% ipython --no-banner

In [1]: import numpy as np

In [2]: np.set_printoptions(precision=1, suppress=True, linewidth=160, sign=" ")

In [3]: E = np.array([[0, 0, 3], [0, 3, 2], [3, 1, 2]])

In [4]: w, V = np.linalg.eig(E)

In [5]: print(w)
[-2.3  2.4  4.9]

In [6]: print(np.sort(np.linalg.eigvals(E @ E)))
[  5.3   5.8  24. ]

In [7]: print(np.round(E @ V[:, 0] - w[0] * V[:, 0], 1) + 0)
[ 0.  0.  0.]

In [8]: print(np.sort(np.linalg.eigvals(E.T)))
[-2.3  2.4  4.9]

In [9]: print((E + E.T) / 2)
[[ 0.   0.   3. ]
 [ 0.   3.   1.5]
 [ 3.   1.5  2. ]]

In [10]: print(np.allclose(E, E.T))
False

In [11]: print(np.sort(np.abs(np.linalg.eigvals(E))))
[ 2.3  2.4  4.9]

In [12]: P = np.triu(np.array([[-2, -2, 1], [1, 2, 1], [0, -1, 1]]), 1) + np.eye(3)

In [13]: Y = P @ E @ np.linalg.inv(P)

In [14]: print(Y)
[[ 3.  1. -3.]
 [ 3. 10. -9.]
 [ 3.  7. -8.]]

In [15]: print(np.poly(Y))
[ 1. -5. -5. 27.]

In [16]: print(np.round(np.linalg.det(Y), 1))
-27.0

In [17]: print(np.trace(Y), np.trace(E))
5.0 5

In [18]: print(np.linalg.matrix_rank(Y))
3

In [19]: def softmax(z):
    ...:     e = np.exp(z - z.max(axis=-1, keepdims=True))
    ...:     return e / e.sum(axis=-1, keepdims=True)
    ...: 

In [20]: print(np.round(softmax(10 * Y[2]), 1) + 0)
[ 0.  1.  0.]

In [21]: print(np.round(softmax(Y[2] + -2), 1) + 0)
[ 0.  1.  0.]

In [22]: S = Y @ Y.T / np.sqrt(3)

In [23]: print(np.round(softmax(S + np.triu(np.full(S.shape, -np.inf), 1)), 1) + 0)
[[ 1.  0.  0.]
 [ 0.  1.  0.]
 [ 0.  1.  0.]]

In [24]: print(softmax(S)[2] @ Y)
[ 3. 10. -9.]

In [25]: X = np.array([[3.0, 3.0, -3.0], [2.0, 1.0, 1.0], [0.0, 0.0, -2.0]])

In [26]: q, Rm = np.linalg.qr(X)

In [27]: print(np.abs(np.diag(Rm)))
[ 3.6  0.8  2. ]

In [28]: print(np.allclose(Rm.T @ Rm, X.T @ X))
True

In [29]: print(np.trace(q @ q.T))
3.0

In [30]: rng = np.random.default_rng(52)

In [31]: z = rng.permutation(3)

In [32]: print(z)
[ 2  1  0]

In [33]: Y = X[z][:, z]

In [34]: print(Y)
[[-2.  0.  0.]
 [ 1.  1.  2.]
 [-3.  3.  3.]]

In [35]: print(np.allclose(Y, X))
False

In [36]: print(np.trace(Y))
2.0

In [37]: q = X.astype(float).copy()

In [38]: for j in range(3):
    ...:     q[:, j] -= q[:, :j] @ (q[:, :j].T @ q[:, j])
    ...:     q[:, j] /= np.linalg.norm(q[:, j])
    ...: 

In [39]: print(q.round(1) + 0)
[[ 0.8  0.6  0. ]
 [ 0.6 -0.8  0. ]
 [ 0.   0.  -1. ]]

In [40]: print(np.round(q.T @ X, 1) + 0)
[[ 3.6  3.1 -1.9]
 [ 0.   0.8 -2.5]
 [ 0.   0.   2. ]]

In [41]: Y = X / np.sqrt((X ** 2).mean(axis=1, keepdims=True))

In [42]: print(np.linalg.norm(Y, axis=1))
[ 1.7  1.7  1.7]

In [43]: data = np.load("out10.npy")

In [44]: print(data)
[[ 3.  1.  0.  0.]
 [ 0.  3.  1.  0.]
 [ 0.  0.  3.  1.]
 [ 0.  0.  0.  3.]]

In [45]: q = data.astype(float).copy()

In [46]: for j in range(4):
    ...:     q[:, j] -= q[:, :j] @ (q[:, :j].T @ q[:, j])
    ...:     q[:, j] /= np.linalg.norm(q[:, j])
    ...: 

In [47]: print(q.T @ data)
[[ 3.  1.  0.  0.]
 [ 0.  3.  1.  0.]
 [ 0.  0.  3.  1.]
 [ 0.  0.  0.  3.]]

In [48]: q, _ = np.linalg.qr(np.array([[0.0, 2.0, 0.0, 0.5],
    ...:     [-1.2, -0.4, 0.6, -2.2],
    ...:     [0.6, 0.2, -0.6, 0.2],
    ...:     [-0.6, -0.8, -0.9, -0.2]]))

In [49]: V, _ = np.linalg.qr(np.array([[-0.6, 0.1, 0.3], [1.4, 0.1, -0.4], [0.6, -0.8, 1.7]]))

In [50]: sigma = 3 * 0.5 ** np.arange(3)

In [51]: m1 = q[:, :3] * sigma @ V[:3]

In [52]: print(m1)
[[-1.3  0.4 -0.5]
 [-1.   0.2  2.3]
 [ 0.4 -0.3 -1.2]
 [-0.4 -0.7  1.2]]

In [53]: print(np.round(softmax(10 * m1[2]), 1) + 0)
[ 1.  0.  0.]

In [54]: print(softmax(m1[2]))
[ 0.6  0.3  0.1]

In [55]: print(softmax(m1).sum(axis=1))
[ 1.  1.  1.  1.]

In [56]: S = m1 @ m1.T / np.sqrt(3)

In [57]: print(softmax(S).round(6).argmax(axis=1))
[ 0  1  2  1]

In [58]: print(np.round(softmax(S), 1) + 0)
[[ 0.5  0.2  0.2  0.1]
 [ 0.   0.8  0.   0.1]
 [ 0.2  0.   0.6  0.1]
 [ 0.1  0.5  0.   0.3]]

In [59]: f = np.array([1, -1, 1])

In [60]: print(np.array([np.convolve(row, f, "same") for row in m1]))
[[ 1.7 -2.2  0.9]
 [ 1.1  1.1 -2.1]
 [-0.7 -0.5  0.9]
 [-0.4  1.5 -1.9]]

In [61]: print(np.convolve(m1[2], f))
[ 0.4 -0.7 -0.5  0.9 -1.2]

In [62]: print(np.polyval(f, m1[2]))
[ 0.8  1.4  3.5]

In [63]: P = m1 @ np.linalg.solve(m1.T @ m1, m1.T)

In [64]: print(np.allclose(P @ P, P))
True

In [65]: print(np.trace(P))
3.0

In [66]: print(np.round((np.eye(4) - P) @ m1, 1) + 0)
[[ 0.  0.  0.]
 [ 0.  0.  0.]
 [ 0.  0.  0.]
 [ 0.  0.  0.]]

In [67]: print(np.round(np.linalg.eigvalsh(P), 1) + 0)
[ 0.  1.  1.  1.]

In [68]: x = np.array([3, 3, -3])

In [69]: print(np.einsum("ij,j->i", m1, x))
[-1.2 -9.1  3.9 -6.8]

In [70]: print(np.linalg.norm(m1 @ x) <= np.linalg.norm(m1, 2) * np.linalg.norm(x) + 1e-9)
True

In [71]: print(np.sign((m1 @ x).round(6)))
[-1. -1.  1. -1.]

In [72]: print(np.round(m1 @ np.ones(3), 1) + 0)
[-1.4  1.5 -1.   0. ]

In [73]: print(m1 @ (2 * x))
[ -2.4 -18.2   7.8 -13.7]
